% ipython --no-banner

In [1]: import numpy as np

In [2]: np.set_printoptions(suppress=True, linewidth=100)

In [3]: def rnd(a):
   ...:     return np.round(a, 3) + 0
   ...: 

In [4]: A = np.loadtxt("run17.csv", delimiter=",")

In [5]: A
Out[5]: 
array([[ 3.,  2.,  0.],
       [ 3.,  4.,  0.],
       [ 0.,  0., -2.]])

In [6]: ev, evecs = np.linalg.eig(A)

In [7]: rnd(np.sort(np.linalg.eigvals(np.linalg.inv(A))))
Out[7]: array([-0.5  ,  0.167,  1.   ])

In [8]: A @ evecs[:, 0] - ev[0] * evecs[:, 0]
Out[8]: array([0., 0., 0.])

In [9]: rnd(np.sort(np.linalg.eigvals(A @ A)))
Out[9]: array([ 1.,  4., 36.])

In [10]: f = np.array([1, 1, 1])

In [11]: B = A + np.outer(f, np.eye(3)[1])

In [12]: np.linalg.matrix_rank(B - A)
Out[12]: np.int64(1)

In [13]: rnd(np.linalg.det(B) / np.linalg.det(A)), rnd(1 + np.linalg.solve(A, f)[1])
Out[13]: (np.float64(1.0), np.float64(1.0))

In [14]: B
Out[14]: 
array([[ 3.,  3.,  0.],
       [ 3.,  5.,  0.],
       [ 0.,  1., -2.]])

In [15]: np.linalg.matrix_rank(np.linalg.inv(B) - np.linalg.inv(A), tol=1e-8)
Out[15]: np.int64(1)

In [16]: ev, evecs = np.linalg.eig(B)

In [17]: rnd(np.sort(np.linalg.eigvals(np.linalg.inv(B))))
Out[17]: array([-0.5  ,  0.14 ,  1.194])

In [18]: B @ evecs[:, 0] - ev[0] * evecs[:, 0]
Out[18]: array([0., 0., 0.])

In [19]: rnd(np.sort(np.linalg.eigvals(B.T)))
Out[19]: array([-2.   ,  0.838,  7.162])

In [20]: rnd(np.sort(np.linalg.eigvals(B @ B)))
Out[20]: array([ 0.702,  4.   , 51.298])

In [21]: hat = np.triu(np.array([[0, -2, 2], [-2, 4, 3], [1, 3, 3]]), 1) + np.eye(3)

In [22]: B = hat @ A @ np.linalg.inv(hat)

In [23]: B
Out[23]: 
array([[ -3., -12.,  38.],
       [  3.,  10., -42.],
       [  0.,   0.,  -2.]])

In [24]: np.linalg.matrix_rank(B)
Out[24]: np.int64(3)

In [25]: rnd(np.linalg.det(B))
Out[25]: np.float64(-12.0)

In [26]: np.trace(B), np.trace(A)
Out[26]: (np.float64(5.0), np.float64(5.0))

In [27]: np.poly(B)
Out[27]: array([ 1., -5., -8., 12.])

In [28]: left, s, vt = np.linalg.svd(A, full_matrices=False)

In [29]: np.abs(left[:, 0]).round(6).argmax()
Out[29]: np.int64(1)

In [30]: rnd(np.abs(vt[0]))
Out[30]: array([0.687, 0.726, 0.   ])

In [31]: rnd(left.T @ left)
Out[31]: 
array([[1., 0., 0.],
       [0., 1., 0.],
       [0., 0., 1.]])

In [32]: rnd(vt @ vt.T)
Out[32]: 
array([[1., 0., 0.],
       [0., 1., 0.],
       [0., 0., 1.]])

In [33]: rnd(left.T @ A @ vt.T)
Out[33]: 
array([[6.085, 0.   , 0.   ],
       [0.   , 2.   , 0.   ],
       [0.   , 0.   , 0.986]])

In [34]: rnd(np.cumsum(s ** 2) / np.sum(s ** 2))
Out[34]: array([0.882, 0.977, 1.   ])

In [35]: M = np.load("sample6.npy")

In [36]: M
Out[36]: 
array([[ 2,  2, -1],
       [ 2,  2,  2],
       [-1,  2,  2]])

In [37]: w1 = np.array([[-1, -1, -2, -2, 2], [2, -1, 0, 2, -2], [-2, 0, -1, -2, -2]])

In [38]: c = np.array([-1, 3, -3, -2, 3])

In [39]: hid = np.maximum(M @ w1 + c, 0)

In [40]: rnd((hid > 0).mean(axis=0))
Out[40]: array([0.333, 0.333, 0.   , 0.   , 0.333])

In [41]: hid
Out[41]: 
array([[3, 0, 0, 0, 5],
       [0, 0, 0, 0, 0],
       [0, 2, 0, 0, 0]])

In [42]: (hid > 0).astype(int)
Out[42]: 
array([[1, 0, 0, 0, 1],
       [0, 0, 0, 0, 0],
       [0, 1, 0, 0, 0]])

In [43]: W2 = np.array([[0, -3], [-3, 0], [-3, 0], [0, -2], [0, -2]])

In [44]: hid @ W2
Out[44]: 
array([[  0, -19],
       [  0,   0],
       [ -6,   0]])

In [45]: (hid @ W2).round(6).argmax(axis=1)
Out[45]: array([0, 0, 1])

In [46]: w1 @ W2
Out[46]: 
array([[ 9,  3],
       [ 3, -6],
       [ 3, 14]])

In [47]: r = np.linalg.matrix_rank(hid)

In [48]: r
Out[48]: np.int64(2)

In [49]: ns = np.linalg.svd(hid)[2][r:].T

In [50]: [int(np.linalg.matrix_rank(hid[:, :j + 1])) for j in range(5)]
Out[50]: [1, 2, 2, 2, 2]

In [51]: rnd(hid @ ns)
Out[51]: 
array([[0., 0., 0.],
       [0., 0., 0.],
       [0., 0., 0.]])

In [52]: [int(np.linalg.matrix_rank(hid[:i])) for i in range(1, len(hid) + 1)]
Out[52]: [1, 1, 2]

In [53]: B = M / np.sqrt((M ** 2).mean(axis=1, keepdims=True))

In [54]: M - M.mean(axis=1, keepdims=True)
Out[54]: 
array([[ 1.,  1., -2.],
       [ 0.,  0.,  0.],
       [-2.,  1.,  1.]])

In [55]: B = np.linalg.inv(M)

In [56]: rnd(np.linalg.inv(B))
Out[56]: 
array([[ 2.,  2., -1.],
       [ 2.,  2.,  2.],
       [-1.,  2.,  2.]])

In [57]: rnd(np.linalg.cond(M))
Out[57]: np.float64(3.186)

In [58]: rnd(B)
Out[58]: 
array([[ 0.   ,  0.333, -0.333],
       [ 0.333, -0.167,  0.333],
       [-0.333,  0.333,  0.   ]])

In [59]: T = np.stack([M, -1 * M, M[::-1]])

In [60]: (T @ M.T).shape
Out[60]: (3, 3, 3)

In [61]: np.linalg.matrix_rank(T.reshape(3, -1))
Out[61]: np.int64(2)

In [62]: rnd(np.linalg.det(T))
Out[62]: array([-18.,  18.,  18.])

In [63]: rnd(np.linalg.norm(T, axis=(1, 2)))
Out[63]: array([5.477, 5.477, 5.477])

In [64]: np.einsum("bij,cij->bc", T, T)
Out[64]: 
array([[ 30, -30,  12],
       [-30,  30, -12],
       [ 12, -12,  30]])

In [65]: mat = np.array([[1, 1, -1, -1, -1, -1, 1, 1],
    ...:     [1, -1, 1, -1, -1, 1, -1, 1],
    ...:     [1, 1, 1, 1, 1, 1, 1, 1]])

In [66]: T = np.stack([mat, 3 * mat, mat[::-1]])

In [67]: rnd(np.linalg.norm(T, axis=(1, 2)))
Out[67]: array([ 4.899, 14.697,  4.899])

In [68]: T.sum(axis=0)
Out[68]: 
array([[ 5,  5, -3, -3, -3, -3,  5,  5],
       [ 5, -5,  5, -5, -5,  5, -5,  5],
       [ 5,  5,  3,  3,  3,  3,  5,  5]])

In [69]: f, r1 = mat[2], mat[1]

In [70]: f @ r1
Out[70]: np.int64(0)

In [71]: p = (f @ r1) / (f @ f) * f

In [72]: p
Out[72]: array([0., 0., 0., 0., 0., 0., 0., 0.])

In [73]: J = np.load("test17.npy")

In [74]: J
Out[74]: 
array([[0, 1],
       [1, 0]])

In [75]: rng = np.random.default_rng(27)

In [76]: lab = rng.permutation(2)

In [77]: B = J[:, lab] * rng.choice([-1, 1], 2)

In [78]: B
Out[78]: 
array([[ 0, -1],
       [ 1,  0]])

In [79]: left, _, vt = np.linalg.svd(J.T @ B)

In [80]: left @ vt
Out[80]: 
array([[ 1.,  0.],
       [ 0., -1.]])

In [81]: lab
Out[81]: array([0, 1])

In [82]: rnd(np.linalg.lstsq(J, B)[0])
Out[82]: 
array([[ 1.,  0.],
       [ 0., -1.]])

In [83]: O = B.astype(float).copy()

In [84]: for j in range(2):
    ...:     O[:, j] -= O[:, :j] @ (O[:, :j].T @ O[:, j])
    ...:     O[:, j] /= np.linalg.norm(O[:, j])
    ...: 

In [85]: O.T @ B
Out[85]: 
array([[1., 0.],
       [0., 1.]])

In [86]: vec = np.array([-2, 3])

In [87]: J.T @ (J @ vec)
Out[87]: array([-2,  3])

In [88]: rnd(np.linalg.norm(vec)), rnd(np.linalg.norm(J @ vec))
Out[88]: (np.float64(3.606), np.float64(3.606))

In [89]: rnd(np.linalg.inv(J))
Out[89]: 
array([[0., 1.],
       [1., 0.]])

In [90]: rnd(np.abs(np.linalg.eigvals(J)))
Out[90]: array([1., 1.])

In [91]: 2 - np.linalg.matrix_rank(J - np.eye(2), tol=1e-8)
Out[91]: np.int64(1)

In [92]: rnd(np.linalg.det(J))
Out[92]: np.float64(-1.0)

In [93]: np.linalg.matrix_rank(mat)
Out[93]: np.int64(3)

In [94]: mat.sum(axis=1)
Out[94]: array([0, 0, 8])

In [95]: O, _ = np.linalg.qr(np.array([[0.2, 0.6, -0.3, -0.5],
    ...:     [2.7, 1.2, 2.0, 0.1],
    ...:     [1.1, 1.2, -0.4, 1.9],
    ...:     [-1.3, 1.3, 2.7, -0.2]]))

In [96]: evecs, _ = np.linalg.qr(np.array([[0.2, -1.2, 0.1], [2.5, 0.4, 1.2], [-0.5, -0.7, 1.9]]))

In [97]: s = 3 * 0.7 ** np.arange(3)

In [98]: feats = O[:, :3] * s @ evecs[:3]

In [99]: rnd(feats)
Out[99]: 
array([[-0.656, -0.429, -0.329],
       [-0.082, -1.941,  1.825],
       [-1.01 , -1.351, -0.224],
       [-1.702,  1.364,  0.305]])

In [100]: hat = feats @ np.linalg.solve(feats.T @ feats, feats.T)

In [101]: rnd(np.linalg.eigvalsh(hat))
Out[101]: array([0., 1., 1., 1.])

In [102]: rnd(hat)
Out[102]: 
array([[ 0.247, -0.092,  0.418,  0.047],
       [-0.092,  0.989,  0.051,  0.006],
       [ 0.418,  0.051,  0.768, -0.026],
       [ 0.047,  0.006, -0.026,  0.997]])

In [103]: rnd(hat @ feats[:, 2])
Out[103]: array([-0.329,  1.825, -0.224,  0.305])

In [104]: arr = np.arange(12).reshape(4, 3) + -2

In [105]: arr
Out[105]: 
array([[-2, -1,  0],
       [ 1,  2,  3],
       [ 4,  5,  6],
       [ 7,  8,  9]])

In [106]: left, s, vt = np.linalg.svd(arr)

In [107]: evecs = vt[:(s > 1e-8).sum()]

In [108]: vec = arr[3] + 4 * arr[1] + rng.integers(2) * np.eye(3)[1]

In [109]: vec
Out[109]: array([11., 16., 21.])

In [110]: np.linalg.matrix_rank(np.vstack([arr, vec]))
Out[110]: np.int64(2)

In [111]: rnd(evecs.T @ evecs)
Out[111]: 
array([[ 0.833,  0.333, -0.167],
       [ 0.333,  0.333,  0.333],
       [-0.167,  0.333,  0.833]])

In [112]: r = np.linalg.matrix_rank(arr)

In [113]: r
Out[113]: np.int64(2)

In [114]: ns = np.linalg.svd(arr)[2][r:].T

In [115]: [int(np.linalg.matrix_rank(arr[:i])) for i in range(1, len(arr) + 1)]
Out[115]: [1, 2, 2, 2]

In [116]: np.linalg.matrix_rank(arr.T @ arr), np.linalg.matrix_rank(arr @ arr.T)
Out[116]: (np.int64(2), np.int64(2))

In [117]: W0 = np.load("out1.npy")

In [118]: W0
Out[118]: 
array([[1.  , 0.7 , 0.49],
       [0.7 , 1.  , 0.7 ],
       [0.49, 0.7 , 1.  ]])

In [119]: np.linalg.matrix_power(J, 2)
Out[119]: 
array([[1, 0],
       [0, 1]])

In [120]: J.sum(axis=1)
Out[120]: array([1, 1])

In [121]: rnd(np.sort(np.abs(np.linalg.eigvals(J)))[::-1])
Out[121]: array([1., 1.])

In [122]: np.linalg.matrix_power(J, 100)
Out[122]: 
array([[1, 0],
       [0, 1]])

In [123]: J @ np.ones(2)
Out[123]: array([1., 1.])

In [124]: p = np.eye(2)[1]

In [125]: for _ in range(5):
     ...:     p = p @ J
     ...:     print(p.round(3))
     ...: 
[1. 0.]
[0. 1.]
[1. 0.]
[0. 1.]
[1. 0.]

In [126]: low = np.linalg.cholesky(W0)

In [127]: rnd(low)
Out[127]: 
array([[1.   , 0.   , 0.   ],
       [0.7  , 0.714, 0.   ],
       [0.49 , 0.5  , 0.714]])

In [128]: np.diag(low) ** 2
Out[128]: array([1.  , 0.51, 0.51])

In [129]: W0 / np.sqrt(np.outer(np.diag(W0), np.diag(W0)))
Out[129]: 
array([[1.  , 0.7 , 0.49],
       [0.7 , 1.  , 0.7 ],
       [0.49, 0.7 , 1.  ]])

In [130]: rnd(np.prod(np.diag(low)) ** 2), rnd(np.linalg.det(W0))
Out[130]: (np.float64(0.26), np.float64(0.26))

In [131]: hat = np.triu(np.array([[3, 2, 1], [-2, 0, -2], [-3, -1, 1]]), 1) + np.eye(3)

In [132]: B = hat @ W0 @ np.linalg.inv(hat)

In [133]: rnd(B)
Out[133]: 
array([[ 2.89, -2.38, -4.76],
       [-0.28,  0.16, -0.7 ],
       [ 0.49, -0.28, -0.05]])

In [134]: np.linalg.matrix_rank(B)
Out[134]: np.int64(3)

In [135]: F = np.load("case17.npy")

In [136]: F
Out[136]: 
array([[1, 1, 1, 0],
       [0, 1, 2, 1],
       [2, 1, 0, 1],
       [1, 5, 9, 4]])

In [137]: T = np.stack([F, -3 * F, F[::-1]])

In [138]: T.sum(axis=0)
Out[138]: 
array([[ -1,   3,   7,   4],
       [  2,  -1,  -4,  -1],
       [ -4,  -1,   2,  -1],
       [ -1,  -9, -17,  -8]])

In [139]: (T @ F.T).shape
Out[139]: (3, 4, 4)

In [140]: np.linalg.matrix_rank(T)
Out[140]: array([3, 3, 3])

In [141]: rnd(np.linalg.norm(T, axis=(1, 2)))
Out[141]: array([11.747, 35.242, 11.747])

In [142]: T.shape
Out[142]: (3, 4, 4)
